$ ipython --no-banner

In [1]: import numpy as np

In [2]: from numpy import linalg as LA

In [3]: np.set_printoptions(suppress=True, linewidth=160)

In [4]: K = np.load("a.npy")

In [5]: K
Out[5]: 
array([[ 3.09, -7.03, -0.99, -7.93,  5.91, -0.89,  0.04,  2.  ],
       [ 2.95, -7.17, -0.9 , -8.03,  5.85, -1.11, -0.07,  1.86],
       [ 2.94, -6.94, -1.07, -8.04,  6.01, -1.19,  0.2 ,  1.87],
       [ 2.84, -6.93, -0.79, -8.15,  6.  , -1.05,  0.15,  1.94],
       [ 2.95, -7.11, -0.98, -7.96,  5.95, -1.11,  0.03,  2.02],
       [ 3.03, -6.91, -1.05, -8.04,  6.15, -0.92, -0.08,  2.12],
       [ 2.86, -7.12, -0.99, -8.11,  6.03, -1.02, -0.06,  2.01],
       [ 3.01, -6.98, -1.02, -7.88,  6.17, -1.05, -0.01,  2.03],
       [ 3.02, -6.77, -0.88, -7.89,  6.  , -0.95, -0.07,  1.85],
       [ 3.12, -7.04, -1.  , -8.04,  6.1 , -0.99, -0.08,  2.1 ],
       [ 2.99, -6.99, -1.08, -8.13,  5.85, -1.08,  0.  ,  1.84],
       [ 2.85, -7.06, -0.92, -7.79,  5.91, -0.95,  0.05,  2.01],
       [ 3.09, -7.  , -0.99, -8.1 ,  6.07, -1.03,  0.01,  1.9 ],
       [ 3.04, -6.9 , -0.96, -7.94,  6.01, -0.91,  0.  ,  2.16],
       [ 2.97, -7.07, -0.98, -7.79,  5.91, -1.01,  0.05,  2.06],
       [ 2.99, -6.8 , -1.03, -7.91,  5.85, -1.15,  0.07,  2.06],
       [ 2.92, -7.13, -1.03, -8.16,  6.1 , -0.92,  0.02,  2.11],
       [ 3.21, -7.19, -1.07, -8.04,  5.96, -0.85,  0.06,  2.02],
       [ 3.12, -6.8 , -0.81, -8.08,  6.04, -0.93, -0.04,  1.97],
       [-7.87, -1.98, -4.96, -7.87,  3.91,  3.02, -3.13,  8.88],
       [-8.05, -1.94, -5.03, -7.88,  3.94,  2.86, -2.99,  8.92],
       [-7.9 , -1.98, -4.95, -7.89,  4.07,  3.03, -2.98,  9.15],
       [-8.06, -2.  , -5.01, -7.96,  3.96,  2.89, -2.97,  8.95],
       [-8.21, -2.03, -5.1 , -8.25,  3.98,  3.24, -2.93,  8.86],
       [-8.09, -1.94, -5.23, -7.88,  4.08,  3.07, -2.99,  9.  ],
       [-8.09, -2.05, -5.05, -7.93,  4.05,  2.96, -2.9 ,  8.97],
       [-8.06, -2.05, -4.99, -8.02,  4.04,  2.94, -2.97,  8.93],
       [-8.13, -2.17, -5.07, -7.97,  4.19,  3.09, -2.92,  8.99],
       [-8.  , -1.78, -4.95, -8.15,  3.85,  3.  , -3.03,  8.95],
       [-7.98, -1.83, -5.01, -8.07,  4.04,  3.1 , -2.86,  9.08],
       [-8.02, -2.06, -4.85, -7.94,  4.09,  2.87, -3.12,  8.89],
       [-8.09, -2.06, -5.01, -8.09,  4.07,  3.01, -2.94,  9.09],
       [-8.12, -2.08, -5.19, -8.05,  4.06,  2.92, -2.75,  8.94],
       [-8.08, -1.91, -4.88, -8.07,  3.99,  3.09, -2.96,  9.02],
       [-7.98, -2.13, -5.2 , -7.96,  4.16,  3.02, -3.05,  8.95],
       [-7.97, -1.9 , -4.99, -7.96,  4.14,  3.03, -2.91,  9.1 ],
       [-7.96, -2.  , -5.08, -8.08,  3.99,  3.05, -3.04,  8.91],
       [-8.06, -1.87, -4.86, -8.  ,  3.99,  2.85, -3.03,  8.99]])

In [6]: U, sv, Vh = LA.svd(K)

In [7]: np.argmax(sv[:-1] / (sv[1:] + 1e-6)) + 1
Out[7]: np.int64(2)

In [8]: sv.round(2)
Out[8]: array([79.18, 44.95,  0.72,  0.71,  0.57,  0.54,  0.47,  0.42])

In [9]: other = U[:, :2] @ np.diag(sv[:2]) @ Vh[:2]

In [10]: LA.matrix_rank(K, rtol=0.05)
Out[10]: np.int64(2)

In [11]: LA.matrix_rank(other)
Out[11]: np.int64(2)

In [12]: round(float(LA.norm(K - other, 2)), 2), round(float(sv[2]), 2)
Out[12]: (0.72, 0.72)

In [13]: np.round(np.abs(K - other).max(), 2)
Out[13]: np.float64(0.23)

In [14]: np.round(LA.norm(K - other) / LA.norm(K), 2)
Out[14]: np.float64(0.02)

In [15]: np.count_nonzero(K)
Out[15]: np.int64(302)

In [16]: proj = K @ LA.solve(K.T @ K, K.T)

In [17]: np.round(proj @ K[:, 3], 2)
Out[17]: 
array([-7.93, -8.03, -8.04, -8.15, -7.96, -8.04, -8.11, -7.88, -7.89, -8.04, -8.13, -7.79, -8.1 , -7.94, -7.79, -7.91, -8.16, -8.04, -8.08, -7.87, -7.88,
       -7.89, -7.96, -8.25, -7.88, -7.93, -8.02, -7.97, -8.15, -8.07, -7.94, -8.09, -8.05, -8.07, -7.96, -7.96, -8.08, -8.  ])

In [18]: data = np.array([[41, -75, 3, -30, 36, 41],
    ...:     [16, -38, -25, -10, 42, 17],
    ...:     [86, -94, -8, -36, 31, 39],
    ...:     [49, -53, -5, -32, 39, 20],
    ...:     [27, -51, 3, -16, 16, 29],
    ...:     [95, -95, -15, -40, 40, 35],
    ...:     [36, -36, -1, -24, 26, 13]])

In [19]: # rank 4

In [20]: x0 = np.array([4, 5, 3, 5, 2, 5])

In [21]: a = np.maximum(data @ x0, 0)

In [22]: a
Out[22]: array([0, 0, 0, 0, 0, 0, 0])

In [23]: np.flatnonzero(a > 1e-9)
Out[23]: array([], dtype=int64)

In [24]: np.tanh(data @ x0)
Out[24]: array([-1., -1., -1., -1., -1., -1., -1.])

In [25]: np.maximum(data @ (3 * x0), 0)
Out[25]: array([0, 0, 0, 0, 0, 0, 0])

In [26]: np.maximum(data @ x0, 0) - np.maximum(-data @ x0, 0)
Out[26]: array([-75, -82, -73, -66, -41, -85, -42])

In [27]: data.T @ a
Out[27]: array([0, 0, 0, 0, 0, 0])

In [28]: U, sv, Vh = LA.svd(data, full_matrices=False)

In [29]: np.abs(U[:, 0]).round(6).argmax()
Out[29]: np.int64(5)

In [30]: U.shape, sv.shape, Vh.shape
Out[30]: ((7, 6), (6,), (6, 6))

In [31]: np.round(np.abs(Vh[0]), 2)
Out[31]: array([0.55, 0.66, 0.07, 0.28, 0.31, 0.28])

In [32]: round(float(np.sqrt((sv ** 2).sum())), 2), round(float(LA.norm(data)), 2)
Out[32]: (274.46, 274.46)

In [33]: np.allclose(U * sv @ Vh, data)
Out[33]: True

In [34]: sv.round(2) + 0
Out[34]: array([268.7 ,  40.82,  32.71,  19.8 ,   0.  ,   0.  ])

In [35]: U, sv, Vh = LA.svd(data)

In [36]: np.argmax(sv[:-1] / (sv[1:] + 1e-6)) + 1
Out[36]: np.int64(4)

In [37]: other = U[:, :4] @ np.diag(sv[:4]) @ Vh[:4]

In [38]: other.round(2)
Out[38]: 
array([[ 41., -75.,   3., -30.,  36.,  41.],
       [ 16., -38., -25., -10.,  42.,  17.],
       [ 86., -94.,  -8., -36.,  31.,  39.],
       [ 49., -53.,  -5., -32.,  39.,  20.],
       [ 27., -51.,   3., -16.,  16.,  29.],
       [ 95., -95., -15., -40.,  40.,  35.],
       [ 36., -36.,  -1., -24.,  26.,  13.]])

In [39]: LA.matrix_rank(data, rtol=0.05)
Out[39]: np.int64(4)

In [40]: round(LA.norm(data - other) / LA.norm(data), 2)
Out[40]: np.float64(0.0)

In [41]: A = np.loadtxt("case15.csv", delimiter=",")

In [42]: A
Out[42]: 
array([[-1., -2.,  2.,  2., -2., -1.,  1.,  0.],
       [ 0., -1.,  0.,  0.,  2.,  0., -2., -1.],
       [ 0.,  0., -2., -1.,  0., -2.,  2., -2.],
       [ 0.,  0.,  0.,  2., -2.,  2.,  0.,  0.],
       [ 0.,  0.,  0.,  0., -2., -2., -2.,  2.],
       [ 0.,  0.,  0.,  0.,  0.,  0.,  2.,  1.],
       [ 0.,  0.,  0.,  0.,  0.,  0.,  1.,  2.],
       [ 0.,  0.,  0.,  0.,  0.,  0.,  0.,  1.]])

In [43]: # triangular: eigenvalues sit on the diagonal

In [44]: np.round(LA.norm(A, axis=0), 2)
Out[44]: array([1.  , 2.24, 2.83, 3.  , 4.  , 3.61, 4.24, 3.87])

In [45]: round(float(LA.norm(A[2], 1)), 2), round(LA.norm(A[2], np.inf), 2)
Out[45]: (9.0, np.float64(2.0))

In [46]: U, sv, Vh = LA.svd(A)

In [47]: vecs = Vh[:(sv > 1e-8).sum()]

In [48]: rng = np.random.default_rng(599)

In [49]: x0 = A[0] + 2 * A[5] + rng.integers(2) * np.eye(8)[1]

In [50]: x0
Out[50]: array([-1., -1.,  2.,  2., -2., -1.,  5.,  2.])

In [51]: np.allclose(vecs.T @ vecs @ x0, x0)
Out[51]: False

In [52]: np.round(vecs.T @ vecs, 2) + 0
Out[52]: 
array([[ 0.91,  0.18,  0.  ,  0.18,  0.09, -0.09,  0.  ,  0.  ],
       [ 0.18,  0.64,  0.  , -0.36, -0.18,  0.18,  0.  ,  0.  ],
       [ 0.  ,  0.  ,  1.  ,  0.  ,  0.  ,  0.  ,  0.  ,  0.  ],
       [ 0.18, -0.36,  0.  ,  0.64, -0.18,  0.18,  0.  ,  0.  ],
       [ 0.09, -0.18,  0.  , -0.18,  0.91,  0.09,  0.  ,  0.  ],
       [-0.09,  0.18,  0.  ,  0.18,  0.09,  0.91,  0.  ,  0.  ],
       [ 0.  ,  0.  ,  0.  ,  0.  ,  0.  ,  0.  ,  1.  ,  0.  ],
       [ 0.  ,  0.  ,  0.  ,  0.  ,  0.  ,  0.  ,  0.  ,  1.  ]])

In [53]: np.round(np.sort(LA.eigvals(A)), 2)
Out[53]: array([-2., -2., -1., -1.,  0.,  1.,  1.,  2.])

In [54]: [int(LA.matrix_rank(LA.matrix_power(A, p))) for p in range(1, 9)]
Out[54]: [7, 7, 7, 7, 7, 7, 7, 7]

In [55]: LA.matrix_rank(A - A[0, 0] * np.eye(8))
Out[55]: np.int64(7)

In [56]: np.prod(np.diag(A)), round(float(LA.det(A)), 2)
Out[56]: (np.float64(0.0), 0.0)

In [57]: r0 = np.array([8, -7, -8, -3, -6, -2, -9, -6, 4])

In [58]: r1 = np.array([-3, -5, -3, 5])

In [59]: F = np.outer(r0, r1)

In [60]: F
Out[60]: 
array([[-24, -40, -24,  40],
       [ 21,  35,  21, -35],
       [ 24,  40,  24, -40],
       [  9,  15,   9, -15],
       [ 18,  30,  18, -30],
       [  6,  10,   6, -10],
       [ 27,  45,  27, -45],
       [ 18,  30,  18, -30],
       [-12, -20, -12,  20]])

In [61]: LA.matrix_rank(F, rtol=0.1)
Out[61]: np.int64(1)

In [62]: [round(float(x), 2) for x in LA.svd(F, compute_uv=False)[:3]]
Out[62]: [156.24, 0.0, 0.0]

In [63]: LA.lstsq(F[:-1].T, F[-1])[2]
Out[63]: np.int32(1)

In [64]: np.abs(np.diag(LA.qr(F)[1])) > 1e-9
Out[64]: array([ True, False, False, False])

In [65]: U, sv, Vh = LA.svd(F)

In [66]: np.argmax(sv[:-1] / (sv[1:] + 1e-6)) + 1
Out[66]: np.int64(1)

In [67]: sv.round(2) + 0
Out[67]: array([156.24,   0.  ,   0.  ,   0.  ])

In [68]: other = U[:, :1] @ np.diag(sv[:1]) @ Vh[:1]

In [69]: LA.matrix_rank(F, rtol=0.05)
Out[69]: np.int64(1)

In [70]: round(float(np.abs(F - other).max()), 2)
Out[70]: 0.0

In [71]: other.round(2)
Out[71]: 
array([[-24., -40., -24.,  40.],
       [ 21.,  35.,  21., -35.],
       [ 24.,  40.,  24., -40.],
       [  9.,  15.,   9., -15.],
       [ 18.,  30.,  18., -30.],
       [  6.,  10.,   6., -10.],
       [ 27.,  45.,  27., -45.],
       [ 18.,  30.,  18., -30.],
       [-12., -20., -12.,  20.]])

In [72]: LA.matrix_rank(other)
Out[72]: np.int64(1)
